$ python3 -q
>>> import numpy as np
>>> import numpy.linalg as la
>>> np.set_printoptions(suppress=True, linewidth=160)
>>> M2 = np.array([[3, 2], [3, -3], [-2, -3]])
>>> m1 = np.kron(np.eye(3, dtype=int), M2)
>>> m1
array([[ 3,  2,  0,  0,  0,  0],
       [ 3, -3,  0,  0,  0,  0],
       [-2, -3,  0,  0,  0,  0],
       [ 0,  0,  3,  2,  0,  0],
       [ 0,  0,  3, -3,  0,  0],
       [ 0,  0, -2, -3,  0,  0],
       [ 0,  0,  0,  0,  3,  2],
       [ 0,  0,  0,  0,  3, -3],
       [ 0,  0,  0,  0, -2, -3]])
>>> M2 = m1[0, 0] * m1[1:] - np.outer(m1[1:, 0], m1[0])
>>> M2
array([[  0, -15,   0,   0,   0,   0],
       [  0,  -5,   0,   0,   0,   0],
       [  0,   0,   9,   6,   0,   0],
       [  0,   0,   9,  -9,   0,   0],
       [  0,   0,  -6,  -9,   0,   0],
       [  0,   0,   0,   0,   9,   6],
       [  0,   0,   0,   0,   9,  -9],
       [  0,   0,   0,   0,  -6,  -9]])
>>> la.matrix_rank(M2), la.matrix_rank(m1)
(np.int64(5), np.int64(6))
>>> np.round(m1[:, 0] / m1[0, 0], 4)
array([ 1.    ,  1.    , -0.6667,  0.    ,  0.    ,  0.    ,  0.    ,  0.    ,  0.    ])
>>> rng = np.random.default_rng(1898)
>>> t = np.sort(rng.uniform(-2, 2, 34))
>>> mat = np.c_[t, t ** 2, t ** 3] @ np.array([[5, 4, 9], [4, 6, 1], [3, 2, 1]])
>>> mat.round(4)
array([[-10.9172,   0.748 , -16.6882],
       [ -9.9857,   0.7686, -15.8808],
       [ -9.8192,   0.7696, -15.7324],
       [ -7.9115,   0.7129, -13.921 ],
       [ -7.3128,   0.6646, -13.3001],
       [ -7.1019,   0.6435, -13.0738],
       [ -5.9803,   0.4899, -11.7888],
       [ -4.429 ,   0.1345,  -9.6849],
       [ -4.1547,   0.0505,  -9.2538],
       [ -3.5633,  -0.1542,  -8.2359],
       [ -3.3408,  -0.2389,  -7.8155],
       [ -3.1317,  -0.3214,  -7.398 ],
       [ -2.715 ,  -0.4889,  -6.4941],
       [ -1.292 ,  -0.7319,  -2.8189],
       [ -0.5363,  -0.3899,  -1.0436],
       [ -0.3095,  -0.2356,  -0.5822],
       [  0.0042,   0.0034,   0.0076],
       [  0.7082,   0.6112,   1.165 ],
       [  2.0957,   1.9478,   3.0008],
       [  2.6972,   2.5517,   3.6791],
       [  6.3253,   6.2587,   7.003 ],
       [  9.1494,   9.1324,   9.1037],
       [  9.5829,   9.5706,   9.404 ],
       [ 12.7917,  12.7904,  11.4985],
       [ 13.1667,  13.1639,  11.731 ],
       [ 13.9066,  13.8992,  12.1836],
       [ 15.5113,  15.4867,  13.1399],
       [ 18.4199,  18.3403,  14.7993],
       [ 19.6433,  19.5322,  15.4737],
       [ 22.567 ,  22.3617,  17.0394],
       [ 29.5974,  29.0724,  20.6013],
       [ 34.106 ,  33.3172,  22.775 ],
       [ 39.6348,  38.4698,  25.3541],
       [ 40.3187,  39.1035,  25.6676]])
>>> M2 = mat + rng.integers(-2, 3, (34, 2)) @ rng.integers(-2, 3, (2, 3))
>>> M2.round(4)
array([[ -6.9172,  -3.252 , -16.6882],
       [ -5.9857,  -3.2314, -21.8808],
       [ -5.8192,  -3.2304, -21.7324],
       [ -3.9115,  -3.2871, -21.921 ],
       [ -3.3128,  -3.3354, -17.3001],
       [ -5.1019,  -1.3565, -13.0738],
       [ -5.9803,   0.4899,  -7.7888],
       [ -4.429 ,   0.1345,  -9.6849],
       [ -2.1547,  -1.9495, -11.2538],
       [ -3.5633,  -0.1542,  -8.2359],
       [ -7.3408,   3.7611,  -7.8155],
       [ -1.1317,  -2.3214, -13.398 ],
       [ -2.715 ,  -0.4889, -10.4941],
       [ -3.292 ,   1.2681,   1.1811],
       [ -0.5363,  -0.3899,  -5.0436],
       [ -4.3095,   3.7644,   3.4178],
       [ -1.9958,   2.0034,   2.0076],
       [  4.7082,  -3.3888,  -6.835 ],
       [ -1.9043,   5.9478,  11.0008],
       [  6.6972,  -1.4483,  -4.3209],
       [  8.3253,   4.2587,   9.003 ],
       [  5.1494,  13.1324,  11.1037],
       [  5.5829,  13.5706,   9.404 ],
       [ 12.7917,  12.7904,   7.4985],
       [ 11.1667,  15.1639,   9.731 ],
       [ 13.9066,  13.8992,  16.1836],
       [ 15.5113,  15.4867,  17.1399],
       [ 22.4199,  14.3403,  14.7993],
       [ 23.6433,  15.5322,  15.4737],
       [ 24.567 ,  20.3617,  17.0394],
       [ 29.5974,  29.0724,  24.6013],
       [ 30.106 ,  37.3172,  24.775 ],
       [ 35.6348,  42.4698,  31.3541],
       [ 42.3187,  37.1035,  19.6676]])
>>> np.round(np.abs(M2 - mat).sum(axis=1), 4)
array([ 8., 14., 14., 16., 12.,  4.,  4.,  0.,  6.,  0.,  8., 10.,  4.,  8.,  4., 12.,  6., 16., 16., 16.,  6., 10.,  8.,  4.,  6.,  4.,  4.,  8.,  8.,  4.,
        4., 10., 14., 10.])
>>> np.round(la.svd(M2 - mat, compute_uv=False), 4) + 0
array([31.5973, 14.3392,  0.    ])
>>> la.matrix_rank(M2 - mat, tol=1e-8)
np.int64(2)
